In [1]: import numpy as np

In [2]: import numpy.linalg as la

In [3]: np.set_printoptions(suppress=True, linewidth=100)

In [4]: arr = np.loadtxt("mat.csv", delimiter=",")

In [5]: arr
Out[5]: 
array([[ 1.,  1.,  1.,  1.,  1.,  1.,  1.,  1.],
       [ 1.,  1., -1., -1.,  1.,  1., -1., -1.],
       [ 1.,  1.,  1.,  1., -1., -1., -1., -1.]])

In [6]: out = arr / la.norm(arr, axis=1, keepdims=True)

In [7]: cov = out @ out.T

In [8]: cov[0].round(2) + 0
Out[8]: array([1., 0., 0.])

In [9]: np.round(la.norm(out, axis=1), 2)
Out[9]: array([1., 1., 1.])

In [10]: out = arr[0, 0] * arr[1:] - np.outer(arr[1:, 0], arr[0])

In [11]: out
Out[11]: 
array([[ 0.,  0., -2., -2.,  0.,  0., -2., -2.],
       [ 0.,  0.,  0.,  0., -2., -2., -2., -2.]])

In [12]: np.flatnonzero(~out.round(6).any(axis=1))
Out[12]: array([], dtype=int64)

In [13]: la.matrix_rank(out), la.matrix_rank(arr)
Out[13]: (np.int64(2), np.int64(3))

In [14]: data = 0.9 ** np.abs(np.subtract.outer(np.arange(3), np.arange(3)))

In [15]: data
Out[15]: 
array([[1.  , 0.9 , 0.81],
       [0.9 , 1.  , 0.9 ],
       [0.81, 0.9 , 1.  ]])

In [16]: # symmetric, so the eigenvalues are real

In [17]: round(np.log10(la.cond(data)))
Out[17]: 2

In [18]: la.cond(data) > 100
Out[18]: np.False_

In [19]: [round(float(x), 2) for x in la.svd(data, compute_uv=False)[:3]]
Out[19]: [2.74, 0.19, 0.07]

In [20]: la.matrix_rank(data, rtol=0.1)
Out[20]: np.int64(1)

In [21]: np.round(la.norm(data, 2) / la.norm(data), 2)
Out[21]: np.float64(1.0)
